$ ipython --no-banner

In [1]: import numpy as np

In [2]: np.set_printoptions(suppress=True, linewidth=160)

In [3]: def tidy(a):
   ...:     return np.round(a, 2) + 0
   ...: 

In [4]: m1 = np.array([[-5.0, -1.0, -3.0, 4.0],
   ...:     [-6.0, -4.0, -6.0, 8.0],
   ...:     [-6.0, -2.0, -8.0, 8.0],
   ...:     [-14.0, -3.0, -14.0, 15.0]])

In [5]: m1
Out[5]: 
array([[ -5.,  -1.,  -3.,   4.],
       [ -6.,  -4.,  -6.,   8.],
       [ -6.,  -2.,  -8.,   8.],
       [-14.,  -3., -14.,  15.]])

In [6]: Q = m1.astype(float).copy()

In [7]: for j in range(4):
   ...:     Q[:, j] -= Q[:, :j] @ (Q[:, :j].T @ Q[:, j])
   ...:     Q[:, j] /= np.linalg.norm(Q[:, j])
   ...: 

In [8]: tidy(Q.T @ m1)
Out[8]: 
array([[ 17.12,   4.85,  17.23, -19.05],
       [  0.  ,   2.55,   0.56,  -1.83],
       [  0.  ,   0.  ,   2.77,  -1.71],
       [  0.  ,   0.  ,   0.  ,   0.1 ]])

In [9]: tidy(Q.T @ Q)
Out[9]: 
array([[1., 0., 0., 0.],
       [0., 1., 0., 0.],
       [0., 0., 1., 0.],
       [0., 0., 0., 1.]])

In [10]: print(np.linalg.cond(m1) > 100)
True

In [11]: tidy(np.linalg.norm(m1, 2) / np.linalg.norm(m1))
Out[11]: np.float64(0.99)

In [12]: [round(float(x), 2) for x in np.linalg.svd(m1, compute_uv=False)[:3]]
Out[12]: [31.4, 2.61, 1.99]

In [13]: rng = np.random.default_rng(214)

In [14]: idx = rng.permutation(4)

In [15]: idx
Out[15]: array([0, 2, 1, 3])

In [16]: M2 = m1[idx][:, idx]

In [17]: print(tidy(np.sort(np.abs(np.linalg.eigvals(M2)))))
[1. 2. 2. 3.]

In [18]: print(np.trace(M2))
-2.0
